$ python3 -q
>>> import numpy as np
>>> from numpy import linalg as LA
>>> np.set_printoptions(suppress=True, linewidth=120)
>>> rnd = lambda a: np.round(a, 2) + 0
>>> E = np.load("test17.npy")
>>> E
array([[4., 0., 3., 0., 3., 3., 3., 0., 0., 3.],
       [0., 4., 0., 3., 0., 0., 0., 3., 3., 0.],
       [3., 0., 4., 0., 3., 3., 3., 0., 0., 3.],
       [0., 3., 0., 4., 0., 0., 0., 3., 3., 0.],
       [3., 0., 3., 0., 4., 3., 3., 0., 0., 3.],
       [3., 0., 3., 0., 3., 4., 3., 0., 0., 3.],
       [3., 0., 3., 0., 3., 3., 4., 0., 0., 3.],
       [0., 3., 0., 3., 0., 0., 0., 4., 3., 0.],
       [0., 3., 0., 3., 0., 0., 0., 3., 4., 0.],
       [3., 0., 3., 0., 3., 3., 3., 0., 0., 4.]])
>>> # 2 groups of indices that never mix
>>> round(np.log10(LA.cond(E)))
1
>>> rnd(LA.norm(E, 2) / LA.norm(E))
np.float64(0.82)
>>> LA.cond(E) > 100
np.False_
>>> np.argsort(-LA.norm(E, axis=0).round(6), kind="stable")[:3]
array([0, 2, 4])
>>> x = np.array([-6, -1, 9, -1, 2, 5, 2, 3, 5, 9])
>>> y = E @ x
>>> y
array([57., 17., 72., 17., 65., 68., 65., 21., 23., 72.])
>>> print(rnd(LA.solve(E, y)))
[-6. -1.  9. -1.  2.  5.  2.  3.  5.  9.]
>>> rnd(LA.solve(E, E[:, 3]))
array([0., 0., 0., 1., 0., 0., 0., 0., 0., 0.])
>>> rnd(LA.solve(E, y + E[:, 1]))
array([-6.,  0.,  9., -1.,  2.,  5.,  2.,  3.,  5.,  9.])
>>> left, sv, VT = LA.svd(E)
>>> print(np.argmax(sv[:-1] / (sv[1:] + 1e-6)) + 1)
2
>>> M2 = left[:, :2] @ np.diag(sv[:2]) @ VT[:2]
>>> LA.matrix_rank(M2)
np.int64(2)
